$ python3 -q
>>> import numpy as np
>>> import numpy.linalg as la
>>> np.set_printoptions(suppress=True, linewidth=120)
>>> feats = np.array([[7, 6, 3, 2, 3, 3],
...     [3, 2, -1, -2, -1, -1],
...     [7, 6, 3, 2, 3, 3],
...     [-4, -5, -8, -9, -8, -8]])
>>> def softmax(z):
...     e = np.exp(z - z.max(axis=-1, keepdims=True))
...     return e / e.sum(axis=-1, keepdims=True)
... 
>>> softmax(feats).sum(axis=1)
array([1., 1., 1., 1.])
>>> np.round(softmax(10 * feats[0]), 2) + 0
array([1., 0., 0., 0., 0., 0.])
>>> np.round(softmax(feats[0]), 2) + 0
array([0.7 , 0.26, 0.01, 0.  , 0.01, 0.01])
>>> scores = feats @ feats.T / np.sqrt(6)
>>> np.round(softmax(scores), 2) + 0
array([[0.5 , 0.  , 0.5 , 0.  ],
       [0.25, 0.25, 0.25, 0.25],
       [0.5 , 0.  , 0.5 , 0.  ],
       [0.  , 0.  , 0.  , 1.  ]])
>>> softmax(scores).round(6).argmax(axis=1)
array([0, 0, 0, 3])
>>> la.lstsq(feats[:-1].T, feats[-1])[2]
np.int32(2)
>>> Uu, sig, VT = la.svd(feats)
>>> sig.round(2) + 0
array([22.05,  8.93,  0.  ,  0.  ])
>>> A2 = Uu[:, :2] @ np.diag(sig[:2]) @ VT[:2]
>>> np.round(la.norm(feats - A2, 2), 2), round(sig[2], 2)
(np.float64(0.0), np.float64(0.0))
>>> F = np.load("sample16.npy")
>>> F
array([[0, 1, 0, 1, 0, 1, 1, 0, 1],
       [1, 0, 0, 0, 0, 1, 0, 0, 0],
       [0, 0, 0, 1, 0, 0, 1, 0, 0],
       [1, 0, 1, 0, 0, 0, 0, 1, 0],
       [0, 0, 0, 0, 0, 0, 0, 0, 0],
       [1, 1, 0, 0, 0, 0, 1, 1, 0],
       [1, 0, 1, 0, 0, 1, 0, 0, 0],
       [0, 0, 0, 1, 0, 1, 0, 0, 1],
       [1, 0, 0, 0, 0, 0, 0, 1, 0]])
>>> round(np.trace(la.pinv(F) @ F), 2)
np.float64(6.0)
>>> np.allclose(F[:-1].T @ la.lstsq(F[:-1].T, F[-1])[0], F[-1])
True
>>> la.lstsq(F[:-1].T, F[-1])[2]
np.int32(6)
>>> np.unique(F.round(6), axis=0).shape
(9, 9)
>>> np.round(F @ la.pinv(F) @ F, 2) + 0
array([[0., 1., 0., 1., 0., 1., 1., 0., 1.],
       [1., 0., 0., 0., 0., 1., 0., 0., 0.],
       [0., 0., 0., 1., 0., 0., 1., 0., 0.],
       [1., 0., 1., 0., 0., 0., 0., 1., 0.],
       [0., 0., 0., 0., 0., 0., 0., 0., 0.],
       [1., 1., 0., 0., 0., 0., 1., 1., 0.],
       [1., 0., 1., 0., 0., 1., 0., 0., 0.],
       [0., 0., 0., 1., 0., 1., 0., 0., 1.],
       [1., 0., 0., 0., 0., 0., 0., 1., 0.]])
